$ python -q
>>> import numpy as np
>>> np.set_printoptions(suppress=True, linewidth=200)
>>> A = np.loadtxt("w.csv", delimiter=",")
>>> A
array([[  9.63,   4.44, -10.45,   4.93,   3.86],
       [  7.14,   8.04,   6.6 ,   4.73,  -4.07],
       [  8.61,   3.62, -11.96,   6.33,   6.25],
       [  5.42,   7.43,   9.66,   4.38,  -5.25],
       [  6.68,   5.43,   6.76,   4.87,  -3.42],
       [  9.17,   5.83, -10.77,   8.11,   5.21],
       [  8.65,   5.26, -10.35,   6.88,   4.94],
       [  4.74,   8.02,   6.41,   8.14,  -3.92],
       [  8.2 ,   5.09, -11.18,   6.71,   4.8 ],
       [  8.94,   4.38, -10.71,   5.59,   4.5 ],
       [ 10.29,   3.95, -10.54,   7.44,   5.51],
       [  5.07,   6.32,   5.57,   5.19,  -3.82],
       [  9.58,   5.87, -10.8 ,   6.81,   4.52],
       [  5.34,   6.12,   6.88,   5.85,  -5.22],
       [  4.42,   5.69,   8.09,   6.56,  -4.71],
       [  6.69,   6.83,   7.83,   8.05,  -2.85],
       [  6.95,   5.87,   8.47,   5.2 ,  -4.88],
       [  9.03,   4.99, -11.26,   5.36,   2.94],
       [  4.96,   7.58,   7.88,   6.93,  -2.9 ],
       [  9.69,   5.88,  -9.82,   6.05,   7.99],
       [  8.77,   3.19, -11.34,   6.72,   6.7 ],
       [ 10.73,   4.99, -10.55,   7.56,   3.92],
       [  8.08,   4.29, -11.7 ,   5.99,   3.56],
       [  7.94,   6.83, -10.04,   7.88,   6.3 ],
       [  8.83,   6.69, -11.24,   7.38,   6.13],
       [  8.84,   4.3 , -10.85,   7.2 ,   5.47],
       [  8.8 ,   5.48, -10.08,   8.7 ,   3.82],
       [ 10.34,   5.93, -11.29,   4.93,   4.09],
       [  6.5 ,   8.57,   4.56,   6.21,  -4.78],
       [  8.25,   5.8 ,  -9.72,   6.21,   5.64],
       [  5.55,   7.68,   6.57,   6.19,  -3.81],
       [  7.11,   9.52,   6.24,   6.44,  -3.01]])
>>> D = np.linalg.norm(A[:, None] - A[None], axis=-1)
>>> D[:5, :5].round(2)
array([[ 0.  , 19.31,  3.42, 22.68, 18.94],
       [19.31,  0.  , 21.8 ,  3.77,  2.74],
       [ 3.42, 21.8 ,  0.  , 25.06, 21.29],
       [22.68,  3.77, 25.06,  0.  ,  4.19],
       [18.94,  2.74, 21.29,  4.19,  0.  ]])
>>> np.flatnonzero(D[14] < D.mean() / 2)
array([ 1,  3,  4,  7, 11, 13, 14, 15, 16, 18, 28, 30, 31])
>>> ang = np.deg2rad(36)
>>> m1 = np.eye(4)
>>> m1[np.ix_([3, 1], [3, 1])] = [[np.cos(ang), -np.sin(ang)], [np.sin(ang), np.cos(ang)]]
>>> m1.round(2)
array([[ 1.  ,  0.  ,  0.  ,  0.  ],
       [ 0.  ,  0.81,  0.  ,  0.59],
       [ 0.  ,  0.  ,  1.  ,  0.  ],
       [ 0.  , -0.59,  0.  ,  0.81]])
>>> (np.linalg.matrix_power((m1 != 0) + (m1.T != 0) + np.eye(4), 4) > 0).astype(int)
array([[1, 0, 0, 0],
       [0, 1, 0, 1],
       [0, 0, 1, 0],
       [0, 1, 0, 1]])
>>> Y = np.array([[-3, 2, 2], [1, 2, 0], [1, 0, -1], [-1, -1, 1]])
>>> np.round(np.einsum("ik,kj->ji", m1, Y), 2)
array([[-3.  ,  0.22,  1.  , -1.4 ],
       [ 2.  ,  1.03,  0.  , -1.98],
       [ 2.  ,  0.59, -1.  ,  0.81]])
>>> np.round(np.einsum("ik,kj->ij", m1, Y), 2)
array([[-3.  ,  2.  ,  2.  ],
       [ 0.22,  1.03,  0.59],
       [ 1.  ,  0.  , -1.  ],
       [-1.4 , -1.98,  0.81]])
>>> rng = np.random.default_rng(64)
>>> z = rng.permutation(4)
>>> z
array([0, 3, 1, 2])
>>> Y = m1[z][:, z]
>>> np.allclose(Y, m1)
False
>>> np.round(np.sort(np.abs(np.linalg.eigvals(Y))), 2)
array([1., 1., 1., 1.])
>>> J = np.loadtxt("mat.csv", delimiter=",")
>>> J
array([[ 0.9 ,  1.74, -1.21, -1.34],
       [-0.02, -0.02, -0.61, -0.15],
       [ 1.21,  1.79, -0.97, -1.4 ],
       [-1.03, -0.76,  0.6 ,  0.56],
       [-0.86, -1.51,  0.66,  0.04],
       [ 0.39,  0.82, -0.05, -0.02],
       [-0.84, -1.69,  0.74,  0.74],
       [-0.84, -1.93,  1.05,  0.39],
       [-1.48, -2.55,  0.59,  1.33],
       [ 0.99,  1.96, -0.74, -0.69],
       [-0.47, -0.87,  0.87,  0.55],
       [ 0.66,  2.51, -0.22, -1.22],
       [ 0.86,  2.05, -0.73, -1.01],
       [-0.52, -1.01,  0.83,  0.37],
       [-1.11, -2.06,  1.29,  1.07],
       [ 1.77,  4.93, -2.19, -2.63],
       [-0.33,  0.17,  0.14,  0.09],
       [ 1.43,  2.66, -0.77, -1.11]])
>>> z = J[:, 2] > np.median(J[:, 2])
>>> u = J[z].mean(axis=0) - J[~z].mean(axis=0)
>>> ((J - J.mean(axis=0)) @ u > 0).astype(int)
array([0, 1, 0, 1, 1, 0, 1, 1, 1, 0, 1, 0, 0, 1, 1, 0, 1, 0])
>>> u.round(2)
array([-1.74, -3.41,  1.58,  1.63])
>>> z.astype(int)
array([0, 0, 0, 1, 1, 0, 1, 1, 1, 0, 1, 0, 0, 1, 1, 0, 1, 0])
>>> W2 = J[[1, 2]].astype(float)
>>> for _ in range(7):
...     z = np.linalg.norm(J[:, None] - W2, axis=-1).argmin(axis=1)
...     W2 = np.array([J[z == j].mean(axis=0) for j in range(2)])
... 
>>> z
array([1, 0, 1, 0, 0, 0, 0, 0, 0, 1, 0, 1, 1, 0, 0, 1, 0, 1])
>>> np.abs(W2[1] - W2[0]).argmax()
np.int64(1)
>>> np.bincount(z)
array([11,  7])
>>> Xs = J - J.mean(axis=0)
>>> U, sig, vt = np.linalg.svd(Xs, full_matrices=False)
>>> (np.sign(U[:, 0]) == np.sign(U[0, 0])).astype(int)
array([1, 0, 1, 0, 0, 1, 0, 0, 0, 1, 0, 1, 1, 0, 0, 1, 0, 1])
>>> np.searchsorted(np.cumsum(sig ** 2) / (sig ** 2).sum(), 0.9) + 1
np.int64(1)
>>> np.round(sig ** 2 / (sig ** 2).sum(), 2)
array([0.97, 0.02, 0.01, 0.01])
>>> np.abs(vt[0]).argmax()
np.int64(1)
>>> sig.round(2)
array([10.89,  1.46,  1.06,  0.98])
>>> round((sig ** 2).sum() ** 2 / (sig ** 4).sum(), 2)
np.float64(1.07)
>>> D = np.linalg.norm(J[:, None] - J[None], axis=-1)
>>> np.unravel_index(D.round(6).argmax(), D.shape)
(np.int64(8), np.int64(15))
>>> np.flatnonzero(D[11] < D.mean() / 2)
array([ 0,  2,  9, 11, 12, 17])
>>> D.mean(axis=1).argmax()
np.int64(15)
>>> D[:5, :5].round(2)
array([[0.  , 2.39, 0.4 , 4.11, 4.37],
       [2.39, 0.  , 2.55, 1.88, 2.14],
       [0.4 , 2.55, 0.  , 4.22, 4.46],
       [4.11, 1.88, 4.22, 0.  , 0.93],
       [4.37, 2.14, 4.46, 0.93, 0.  ]])
>>> Q, R = np.linalg.qr(J)
>>> R.round(2)
array([[-4.12, -8.25,  3.55,  4.05],
       [ 0.  , -2.57,  0.54,  1.08],
       [ 0.  ,  0.  ,  1.52,  0.34],
       [ 0.  ,  0.  ,  0.  ,  1.27]])
>>> np.round(np.abs(np.diag(R)), 2)
array([4.12, 2.57, 1.52, 1.27])
>>> np.round(Q.T @ Q, 2) + 0
array([[1., 0., 0., 0.],
       [0., 1., 0., 0.],
       [0., 0., 1., 0.],
       [0., 0., 0., 1.]])
>>> data = np.load("m.npy")
>>> data
array([[ 0,  0,  0,  0],
       [ 0,  0,  0,  3],
       [ 0, -3,  0,  0]])
>>> # rows and columns are dependent
>>> U, sig, vt = np.linalg.svd(data)
>>> evecs = vt[:(sig > 1e-8).sum()]
>>> x0 = data[2] + -2 * data[0] + rng.integers(2) * np.eye(4)[1]
>>> x0
array([ 0., -3.,  0.,  0.])
>>> np.diag(evecs.T @ evecs)
array([0., 1., 0., 1.])
>>> np.round(np.linalg.norm(x0 - evecs.T @ evecs @ x0), 2)
np.float64(0.0)
>>> M = np.load("test8.npy")
>>> M.round(2)
array([[ 36.34,   8.97,   9.03, -18.56],
       [ 26.28,   5.89,   7.68, -11.3 ],
       [ 22.78,   4.85,   7.11,  -8.93],
       [ 18.01,   3.45,   6.21,  -5.89],
       [  8.04,   0.76,   3.7 ,  -0.58],
       [  4.26,  -0.06,   2.35,   0.71],
       [  3.72,  -0.16,   2.12,   0.83],
       [ -0.05,   0.15,  -0.05,  -0.21],
       [  0.7 ,   3.67,   6.97,   4.08],
       [  0.68,   3.69,   7.09,   4.22],
       [ -0.3 ,   4.11,  10.65,   8.69],
       [ -0.76,   4.19,  11.92,  10.43],
       [ -3.  ,   4.25,  16.81,  17.65],
       [ -3.77,   4.21,  18.23,  19.87]])
>>> # null space of dimension 1
>>> Xs = M - M.mean(axis=0)
>>> evecs = np.linalg.svd(Xs)[2][:3]
>>> Y = Xs - Xs @ evecs.T @ evecs
>>> np.round((Xs @ evecs.T).std(axis=0), 2)
array([15.69,  6.1 ,  1.29])
>>> Xs = M - M.mean(axis=0)
>>> U, sig, vt = np.linalg.svd(Xs, full_matrices=False)
>>> (np.sign(U[:, 0]) == np.sign(U[0, 0])).astype(int)
array([1, 1, 1, 1, 1, 0, 0, 0, 0, 0, 0, 0, 0, 0])
>>> np.round(Xs.mean(axis=0), 2) + 0
array([0., 0., 0., 0.])
>>> np.searchsorted(np.cumsum(sig ** 2) / (sig ** 2).sum(), 0.9) + 1
np.int64(2)
>>> np.round(vt[0] * np.sign(vt[0, np.abs(vt[0]).argmax()]), 2)
array([ 0.76,  0.07, -0.12, -0.64])
>>> np.abs(vt[0]).argmax()
np.int64(0)
>>> np.abs(U[:, 0]).argmax()
np.int64(0)
>>> X = np.array([[0.0, 1.7, 0.2],
...     [0.4, -0.1, 0.0],
...     [0.3, 0.7, -0.7],
...     [-1.2, 1.6, -1.4],
...     [0.2, 0.4, 0.7],
...     [0.6, -0.2, 1.3],
...     [1.1, 1.3, 0.0]])
>>> P = X @ np.linalg.solve(X.T @ X, X.T)
>>> np.round(P @ X[:, 1], 2)
array([ 1.7, -0.1,  0.7,  1.6,  0.4, -0.2,  1.3])
>>> np.round((np.eye(7) - P) @ X, 2) + 0
array([[0., 0., 0.],
       [0., 0., 0.],
       [0., 0., 0.],
       [0., 0., 0.],
       [0., 0., 0.],
       [0., 0., 0.],
       [0., 0., 0.]])
>>> np.round(np.diag(P), 2)
array([0.55, 0.09, 0.31, 0.72, 0.22, 0.4 , 0.7 ])
>>> np.linalg.matrix_rank(np.eye(7) - P)
np.int64(4)
>>> np.round(np.linalg.eigvalsh(P), 2) + 0
array([0., 0., 0., 0., 1., 1., 1.])
>>> Y = X + rng.integers(-2, 3, (7, 2)) @ rng.integers(-2, 3, (2, 3))
>>> Y.round(2)
array([[ 0. ,  1.7,  0.2],
       [ 4.4,  1.9, -2. ],
       [ 0.3,  0.7, -0.7],
       [ 0.8,  2.6, -2.4],
       [ 4.2,  2.4, -1.3],
       [ 2.6,  0.8,  0.3],
       [ 1.1,  1.3,  0. ]])
>>> np.round(np.linalg.svd(Y - X, compute_uv=False), 2) + 0
array([7.75, 0.  , 0.  ])
>>> E = np.load("layer10.npy")
>>> E
array([[2., 1., 0., 0., 0.],
       [0., 2., 1., 0., 0.],
       [0., 0., 2., 1., 0.],
       [0., 0., 0., 2., 1.],
       [0., 0., 0., 0., 2.]])
>>> # triangular, det is the product of the diagonal
>>> P = np.triu(np.array([[2, 0, 0, -1, -1],
...     [-1, -1, 2, 2, -1],
...     [2, -1, 2, 0, 2],
...     [-1, 1, -2, -1, -1],
...     [1, 2, 1, 0, -1]]), 1) + np.eye(5)
>>> Y = P @ E @ np.linalg.inv(P)
>>> P @ E - E @ P
array([[ 0.,  0., -2., -2.,  0.],
       [ 0.,  0.,  0.,  2.,  0.],
       [ 0.,  0.,  0.,  0.,  1.],
       [ 0.,  0.,  0.,  0.,  0.],
       [ 0.,  0.,  0.,  0.,  0.]])
